>>> import numpy as np
>>> np.set_printoptions(precision=3, suppress=True, linewidth=140)
>>> A = np.loadtxt("mat.csv", delimiter=",")
>>> print(A)
[[1.    0.9   0.81  0.729]
 [0.9   1.    0.9   0.81 ]
 [0.81  0.9   1.    0.9  ]
 [0.729 0.81  0.9   1.   ]]
>>> print(np.abs(A).max())
1.0
>>> print(A.mean(axis=0))
[0.86  0.902 0.902 0.86 ]
>>> data = np.load("block1.npy")
>>> print(data)
[[ 3.  0.  0.  1.  2. -2.  2. -2.  2.  1. -2. -2.  0.]
 [ 0.  2.  0.  0.  0.  0.  0.  0.  0.  0.  0.  0.  0.]
 [ 0.  0.  2.  0.  0.  0.  0.  0.  0.  0.  0.  0.  0.]
 [ 1.  0.  0.  3.  2. -2.  2. -2.  2.  1. -2. -2.  0.]
 [ 2.  0.  0.  2.  6. -4.  4. -4.  4.  2. -4. -4.  0.]
 [-2.  0.  0. -2. -4.  6. -4.  4. -4. -2.  4.  4.  0.]
 [ 2.  0.  0.  2.  4. -4.  6. -4.  4.  2. -4. -4.  0.]
 [-2.  0.  0. -2. -4.  4. -4.  6. -4. -2.  4.  4.  0.]
 [ 2.  0.  0.  2.  4. -4.  4. -4.  6.  2. -4. -4.  0.]
 [ 1.  0.  0.  1.  2. -2.  2. -2.  2.  3. -2. -2.  0.]
 [-2.  0.  0. -2. -4.  4. -4.  4. -4. -2.  6.  4.  0.]
 [-2.  0.  0. -2. -4.  4. -4.  4. -4. -2.  4.  6.  0.]
 [ 0.  0.  0.  0.  0.  0.  0.  0.  0.  0.  0.  0.  2.]]
>>> print(round(float(np.linalg.det(A[::-1])), 3))
0.007
>>> print(round(float(np.linalg.det(A.T)), 3))
0.007
>>> print(np.kron(np.eye(2, dtype=int), A))
[[1.    0.9   0.81  0.729 0.    0.    0.    0.   ]
 [0.9   1.    0.9   0.81  0.    0.    0.    0.   ]
 [0.81  0.9   1.    0.9   0.    0.    0.    0.   ]
 [0.729 0.81  0.9   1.    0.    0.    0.    0.   ]
 [0.    0.    0.    0.    1.    0.9   0.81  0.729]
 [0.    0.    0.    0.    0.9   1.    0.9   0.81 ]
 [0.    0.    0.    0.    0.81  0.9   1.    0.9  ]
 [0.    0.    0.    0.    0.729 0.81  0.9   1.   ]]
>>> print(np.einsum("ii->", A))
4.0
>>> print(round(np.linalg.eigvals(A).sum().real, 3))
4.0
>>> print(np.round(np.linalg.det(2 * A), 3), round(np.linalg.det(A), 3))
0.11 0.007
>>> B = data[0, 0] * data[1:] - np.outer(data[1:, 0], data[0])
>>> print(B)
[[ 0.  6.  0.  0.  0.  0.  0.  0.  0.  0.  0.  0.  0.]
 [ 0.  0.  6.  0.  0.  0.  0.  0.  0.  0.  0.  0.  0.]
 [ 0.  0.  0.  8.  4. -4.  4. -4.  4.  2. -4. -4.  0.]
 [ 0.  0.  0.  4. 14. -8.  8. -8.  8.  4. -8. -8.  0.]
 [ 0.  0.  0. -4. -8. 14. -8.  8. -8. -4.  8.  8.  0.]
 [ 0.  0.  0.  4.  8. -8. 14. -8.  8.  4. -8. -8.  0.]
 [ 0.  0.  0. -4. -8.  8. -8. 14. -8. -4.  8.  8.  0.]
 [ 0.  0.  0.  4.  8. -8.  8. -8. 14.  4. -8. -8.  0.]
 [ 0.  0.  0.  2.  4. -4.  4. -4.  4.  8. -4. -4.  0.]
 [ 0.  0.  0. -4. -8.  8. -8.  8. -8. -4. 14.  8.  0.]
 [ 0.  0.  0. -4. -8.  8. -8.  8. -8. -4.  8. 14.  0.]
 [ 0.  0.  0.  0.  0.  0.  0.  0.  0.  0.  0.  0.  6.]]
>>> print(np.flatnonzero(~B.round(6).any(axis=1)))
[]
>>> print(data[:, 0] / data[0, 0])
[ 1.     0.     0.     0.333  0.667 -0.667  0.667 -0.667  0.667  0.333 -0.667 -0.667  0.   ]
>>> def softmax(z):
...     e = np.exp(z - z.max(axis=-1, keepdims=True))
...     return e / e.sum(axis=-1, keepdims=True)
... 
>>> print(softmax(B[11]))
[0.002 0.002 0.002 0.002 0.002 0.002 0.002 0.002 0.002 0.002 0.002 0.002 0.971]
>>> print(softmax(B).sum(axis=1))
[1. 1. 1. 1. 1. 1. 1. 1. 1. 1. 1. 1.]
>>> print(softmax(B[11] + 2))
[0.002 0.002 0.002 0.002 0.002 0.002 0.002 0.002 0.002 0.002 0.002 0.002 0.971]
>>> S = B @ B.T / np.sqrt(13)
>>> print(np.round(softmax(S), 3) + 0)
[[0.999 0.    0.    0.    0.    0.    0.    0.    0.    0.    0.    0.   ]
 [0.    0.999 0.    0.    0.    0.    0.    0.    0.    0.    0.    0.   ]
 [0.    0.    0.    0.333 0.    0.333 0.    0.333 0.    0.    0.    0.   ]
 [0.    0.    0.    1.    0.    0.    0.    0.    0.    0.    0.    0.   ]
 [0.    0.    0.    0.    1.    0.    0.    0.    0.    0.    0.    0.   ]
 [0.    0.    0.    0.    0.    1.    0.    0.    0.    0.    0.    0.   ]
 [0.    0.    0.    0.    0.    0.    1.    0.    0.    0.    0.    0.   ]
 [0.    0.    0.    0.    0.    0.    0.    1.    0.    0.    0.    0.   ]
 [0.    0.    0.    0.333 0.    0.333 0.    0.333 0.    0.    0.    0.   ]
 [0.    0.    0.    0.    0.    0.    0.    0.    0.    1.    0.    0.   ]
 [0.    0.    0.    0.    0.    0.    0.    0.    0.    0.    1.    0.   ]
 [0.    0.    0.    0.    0.    0.    0.    0.    0.    0.    0.    0.999]]
>>> rng = np.random.default_rng(31)
>>> idx = rng.permutation(13)
>>> print(idx)
[ 7  4  9  2  0 10  1  6 11  5 12  3  8]
>>> B = data[idx][:, idx]
>>> print(np.sort(np.abs(np.linalg.eigvals(B))))
[ 2.  2.  2.  2.  2.  2.  2.  2.  2.  2.  2.  2. 33.]
>>> print(np.allclose(B, data))
False
>>> print(np.diag(B))
[6. 6. 3. 2. 3. 6. 2. 6. 6. 6. 2. 3. 6.]
>>> print(np.round(np.linalg.det(B), 3), round(np.linalg.det(data[idx]), 3))
135168.0 -135168.0
>>> print(np.trace(B))
57.0
